% python3 -q
>>> import numpy as np
>>> from numpy import linalg as LA
>>> np.set_printoptions(suppress=True, linewidth=120)
>>> tidy = lambda a: np.round(a, 1) + 0
>>> mat = np.loadtxt("run19.csv", delimiter=",")
>>> print(tidy(mat))
[[  0.   22.8   1.6]
 [ -0.8   9.5   1.8]
 [ -5.6 -26.9   3. ]
 [ -4.  -20.1   0.8]
 [ -7.8 -32.7   3. ]
 [ -0.1  24.4   1.8]
 [  2.2  16.7  -1.9]
 [  0.4  18.4   2.7]
 [  4.4   1.8  -4.2]
 [ -0.6 -30.4  -1.2]
 [ -0.4  11.1   0.2]
 [ -1.9  28.9   6.5]
 [  1.6 -31.1  -5.1]
 [  1.8 -12.7  -0.9]
 [ -1.3  -5.7  -2. ]]
>>> M2 = mat / LA.norm(mat, axis=1, keepdims=True)
>>> C2 = M2 @ M2.T
>>> print(tidy(LA.norm(M2, axis=1)))
[1. 1. 1. 1. 1. 1. 1. 1. 1. 1. 1. 1. 1. 1. 1.]
>>> print(tidy(np.degrees(np.arccos(np.clip(C2[10, 0], -1, 1)))))
3.4
>>> print(np.argwhere(np.triu(np.abs(C2) > 0.95, 1)))
[[ 0  1]
 [ 0  2]
 [ 0  3]
 [ 0  4]
 [ 0  5]
 [ 0  6]
 [ 0  7]
 [ 0  9]
 [ 0 10]
 [ 0 11]
 [ 0 12]
 [ 0 13]
 [ 1  5]
 [ 1  7]
 [ 1  9]
 [ 1 10]
 [ 1 11]
 [ 1 12]
 [ 1 13]
 [ 2  3]
 [ 2  4]
 [ 2  5]
 [ 2  6]
 [ 2  7]
 [ 2  9]
 [ 2 10]
 [ 3  4]
 [ 3  5]
 [ 3  6]
 [ 3  7]
 [ 3  9]
 [ 3 10]
 [ 4  5]
 [ 4  6]
 [ 4  7]
 [ 4  9]
 [ 4 10]
 [ 5  6]
 [ 5  7]
 [ 5  9]
 [ 5 10]
 [ 5 11]
 [ 5 12]
 [ 5 13]
 [ 6  7]
 [ 6  9]
 [ 6 10]
 [ 7  9]
 [ 7 10]
 [ 7 11]
 [ 7 12]
 [ 7 13]
 [ 7 14]
 [ 9 10]
 [ 9 11]
 [ 9 12]
 [ 9 13]
 [10 11]
 [10 12]
 [10 13]
 [11 12]
 [11 13]
 [11 14]
 [12 13]
 [12 14]]
>>> print((C2 - 2 * np.eye(15)).round(6).argmax(axis=1))
[ 5 11  4  4  2  0 10  5  6 12  0  1 13 12 12]
>>> print(tidy(C2[10]))
[ 1.   1.  -1.  -1.  -1.   1.   1.   1.   0.2 -1.   1.   1.  -1.  -1.  -0.9]
>>> Z = mat[[2, 6]].astype(float)
>>> for _ in range(5):
...     idx = LA.norm(mat[:, None] - Z, axis=-1).argmin(axis=1)
...     Z = np.array([mat[idx == j].mean(axis=0) for j in range(2)])
... 
>>> print(idx)
[1 1 0 0 0 1 1 1 1 0 1 1 0 0 0]
>>> print(np.abs(Z[1] - Z[0]).argmax())
1
>>> print(tidy(Z))
[[ -2.3 -22.8  -0.3]
 [  0.5  16.7   1.1]]
>>> print(np.bincount(idx))
[7 8]
>>> print(tidy(LA.norm(Z, 2) / LA.norm(Z)))
1.0
>>> print(np.argsort(-LA.norm(Z, axis=0).round(6), kind="stable")[:3])
[1 0 2]
>>> print(LA.cond(Z) > 100)
False
>>> print([round(float(x), 1) for x in LA.svd(Z, compute_uv=False)[:3]])
[28.3, 1.2]
>>> X = np.array([[0, 1, 0], [0, -1, 0], [-1, -1, -1], [2, 1, 0]])
>>> q = X.astype(float).copy()
>>> for j in range(3):
...     q[:, j] -= q[:, :j] @ (q[:, :j].T @ q[:, j])
...     q[:, j] /= LA.norm(q[:, j])
... 
>>> print(tidy(q))
[[ 0.   0.7 -0.2]
 [ 0.  -0.7  0.2]
 [-0.4 -0.3 -0.9]
 [ 0.9 -0.1 -0.4]]
>>> print(tidy(q.T @ q))
[[1. 0. 0.]
 [0. 1. 0.]
 [0. 0. 1.]]
>>> K = np.array([[1, -3, 9, -27], [1, -2, 4, -8], [1, -1, 1, -1], [1, 0, 0, 0]])
>>> print(K)
[[  1  -3   9 -27]
 [  1  -2   4  -8]
 [  1  -1   1  -1]
 [  1   0   0   0]]
>>> x0 = np.array([3, 1, 2, 3])
>>> print(K * x0)
[[  3  -3  18 -81]
 [  3  -2   8 -24]
 [  3  -1   2  -3]
 [  3   0   0   0]]
>>> print(K @ np.ones(4))
[-20.  -5.   0.   1.]
>>> rng = np.random.default_rng(9)
>>> M2 = K + rng.integers(-2, 3, (4, 1)) @ rng.integers(-2, 3, (1, 4))
>>> print(M2)
[[  1  -3   9 -27]
 [ -3   0   6  -6]
 [ -3   1   3   1]
 [  3  -1  -1  -1]]
>>> print(M2 - K)
[[ 0  0  0  0]
 [-4  2  2  2]
 [-4  2  2  2]
 [ 2 -1 -1 -1]]
